$ ipython --no-banner

In [1]: import numpy as np

In [2]: import numpy.linalg as la

In [3]: np.set_printoptions(precision=3, suppress=True, linewidth=100, floatmode="fixed")

In [4]: m1 = np.load("m.npy")

In [5]: m1
Out[5]: 
array([[ 2.515,  1.240, -0.214],
       [ 1.240,  3.847, -1.231],
       [-0.214, -1.231,  1.638]])

In [6]: # symmetric

In [7]: P = np.triu(np.array([[2, -4, -8], [1, -9, -2], [3, 3, 5]]), 1) + np.eye(3)

In [8]: M2 = P @ m1 @ la.inv(P)

In [9]: P @ m1 - m1 @ P
Out[9]: 
array([[-3.248,  4.520, 14.420],
       [ 0.428,  7.422, 14.338],
       [ 0.000, -0.856, -4.174]])

In [10]: la.matrix_rank(M2)
Out[10]: np.int64(3)

In [11]: np.round(np.trace(M2), 3), np.trace(m1)
Out[11]: (np.float64(8.0), np.float64(8.0))

In [12]: np.poly(M2)
Out[12]: array([ 1.000, -8.000, 16.997, -9.995])

In [13]: evals, V = la.eigh(m1)

In [14]: x = np.array([1, 5, 1])

In [15]: (np.sign(V[:, -1].round(6)) == np.sign(V[0, -1].round(6))).astype(int)
Out[15]: array([1, 1, 0])

In [16]: round(x @ m1 @ x / (x @ x), 3), round(evals[0], 3), round(evals[-1], 3)
Out[16]: (np.float64(3.703), np.float64(0.999), np.float64(5.001))

In [17]: V * np.abs(evals) @ V.T
Out[17]: 
array([[ 2.515,  1.240, -0.214],
       [ 1.240,  3.847, -1.231],
       [-0.214, -1.231,  1.638]])

In [18]: la.eigvalsh(m1[1:, 1:])
Out[18]: array([1.089, 4.396])

In [19]: arr = np.load("test12.npy")

In [20]: arr
Out[20]: 
array([[-0.510, -0.102, -0.134,  0.240],
       [ 2.156,  2.284,  1.426,  1.854],
       [-5.718, -3.961, -1.852, -4.334],
       [-0.364, -0.551, -0.256,  0.141],
       [-3.158, -2.088, -0.812, -1.787]])

In [21]: P = arr @ la.solve(arr.T @ arr, arr.T)

In [22]: round(np.trace(P), 3)
Out[22]: np.float64(4.0)

In [23]: np.diag(P)
Out[23]: array([0.995, 0.916, 0.842, 0.611, 0.636])

In [24]: P
Out[24]: 
array([[ 0.995, -0.020, -0.027, -0.042,  0.041],
       [-0.020,  0.916, -0.115, -0.181,  0.175],
       [-0.027, -0.115,  0.842, -0.248,  0.240],
       [-0.042, -0.181, -0.248,  0.611,  0.376],
       [ 0.041,  0.175,  0.240,  0.376,  0.636]])

In [25]: np.round((np.eye(5) - P) @ arr, 3) + 0
Out[25]: 
array([[0.000, 0.000, 0.000, 0.000],
       [0.000, 0.000, 0.000, 0.000],
       [0.000, 0.000, 0.000, 0.000],
       [0.000, 0.000, 0.000, 0.000],
       [0.000, 0.000, 0.000, 0.000]])

In [26]: np.allclose(P @ P, P)
Out[26]: True

In [27]: P @ arr[:, 0]
Out[27]: array([-0.510,  2.156, -5.718, -0.364, -3.158])
